In [1]: import numpy as np

In [2]: np.set_printoptions(suppress=True, linewidth=160)

In [3]: def rd(a):
   ...:     return np.round(a, 4) + 0
   ...: 

In [4]: K = np.loadtxt("dump.csv", delimiter=",")

In [5]: K
Out[5]: 
array([[3., 0., 0.],
       [0., 0., 0.],
       [0., 0., 5.]])

In [6]: proj = np.triu(np.array([[2, 1, 1], [2, -2, 2], [3, -3, -3]]), 1) + np.eye(3)

In [7]: out = proj @ K @ np.linalg.inv(proj)

In [8]: out
Out[8]: 
array([[ 3., -3.,  8.],
       [ 0.,  0., 10.],
       [ 0.,  0.,  5.]])

In [9]: np.linalg.matrix_rank(out)
Out[9]: np.int64(2)

In [10]: np.trace(out), np.trace(K)
Out[10]: (np.float64(8.0), np.float64(8.0))

In [11]: rd(np.linalg.det(out))
Out[11]: np.float64(0.0)

In [12]: rd(np.linalg.svd(K, compute_uv=False))
Out[12]: array([5., 3., 0.])

In [13]: K @ K.T
Out[13]: 
array([[ 9.,  0.,  0.],
       [ 0.,  0.,  0.],
       [ 0.,  0., 25.]])

In [14]: rd(np.linalg.pinv(K))
Out[14]: 
array([[0.3333, 0.    , 0.    ],
       [0.    , 0.    , 0.    ],
       [0.    , 0.    , 0.2   ]])

In [15]: np.unique(K.round(6), axis=0).shape
Out[15]: (3, 3)

In [16]: np.abs(np.diag(np.linalg.qr(K)[1])) > 1e-9
Out[16]: array([ True, False,  True])

In [17]: np.linalg.lstsq(K[:-1].T, K[-1])[2]
Out[17]: np.int32(1)

In [18]: np.allclose(K[:-1].T @ np.linalg.lstsq(K[:-1].T, K[-1])[0], K[-1])
Out[18]: False

In [19]: rd(np.trace(np.linalg.pinv(K) @ K))
Out[19]: np.float64(2.0)
